% python3 -q
>>> import numpy as np
>>> np.set_printoptions(precision=4, suppress=True, linewidth=120)
>>> W0 = np.array([[2, 1, 5, 3, 6, 5, 5, 4],
...     [-1, -2, 2, 0, 3, 2, 2, 1],
...     [0, -1, 3, 1, 4, 3, 3, 2],
...     [-2, -3, 1, -1, 2, 1, 1, 0],
...     [-1, -2, 2, 0, 3, 2, 2, 1],
...     [0, -1, 3, 1, 4, 3, 3, 2]])
>>> r0 = np.array([0, 0])
>>> np.cross(W0[2, :3], W0[5, :3])
array([0, 0, 0])
>>> x0 = np.array([2, 1, 0, 3, 5, 5, 5, 1])
>>> a = np.maximum(W0 @ x0, 0)
>>> W0.T @ a
array([ 112, -168,  952,  392, 1232,  952,  952,  672])
>>> np.maximum(W0 @ x0, 0) - np.maximum(-W0 @ x0, 0)
array([98, 32, 54, 10, 32, 54])
>>> np.tanh(W0 @ x0)
array([1., 1., 1., 1., 1., 1.])
>>> a
array([98, 32, 54, 10, 32, 54])
>>> np.flatnonzero(a > 1e-9)
array([0, 1, 2, 3, 4, 5])
>>> np.maximum(W0 @ (3 * x0), 0)
array([294,  96, 162,  30,  96, 162])
>>> r0, g = W0[2], W0[3]
>>> r0 @ g
np.int64(19)
>>> p = (r0 @ g) / (r0 @ r0) * r0
>>> np.linalg.matrix_rank(np.outer(r0, g))
np.int64(1)
>>> g - p
array([-2.    , -2.6122, -0.1633, -1.3878,  0.449 , -0.1633, -0.1633, -0.7755])
>>> round(float(np.linalg.norm(r0 + g) ** 2 + np.linalg.norm(r0 - g) ** 2), 4)
140.0
>>> np.outer(r0, g)
array([[  0,   0,   0,   0,   0,   0,   0,   0],
       [  2,   3,  -1,   1,  -2,  -1,  -1,   0],
       [ -6,  -9,   3,  -3,   6,   3,   3,   0],
       [ -2,  -3,   1,  -1,   2,   1,   1,   0],
       [ -8, -12,   4,  -4,   8,   4,   4,   0],
       [ -6,  -9,   3,  -3,   6,   3,   3,   0],
       [ -6,  -9,   3,  -3,   6,   3,   3,   0],
       [ -4,  -6,   2,  -2,   4,   2,   2,   0]])
>>> Y = W0 / np.sqrt((W0 ** 2).mean(axis=1, keepdims=True))
>>> Y[0]
array([0.4764, 0.2382, 1.191 , 0.7146, 1.4292, 1.191 , 1.191 , 0.9528])
>>> np.linalg.matrix_rank(W0 - W0.mean(axis=1, keepdims=True))
np.int64(1)
>>> W0 - W0.mean(axis=1, keepdims=True)
array([[-1.875, -2.875,  1.125, -0.875,  2.125,  1.125,  1.125,  0.125],
       [-1.875, -2.875,  1.125, -0.875,  2.125,  1.125,  1.125,  0.125],
       [-1.875, -2.875,  1.125, -0.875,  2.125,  1.125,  1.125,  0.125],
       [-1.875, -2.875,  1.125, -0.875,  2.125,  1.125,  1.125,  0.125],
       [-1.875, -2.875,  1.125, -0.875,  2.125,  1.125,  1.125,  0.125],
       [-1.875, -2.875,  1.125, -0.875,  2.125,  1.125,  1.125,  0.125]])
>>> np.linalg.matrix_rank(Y) == np.linalg.matrix_rank(W0)
np.True_
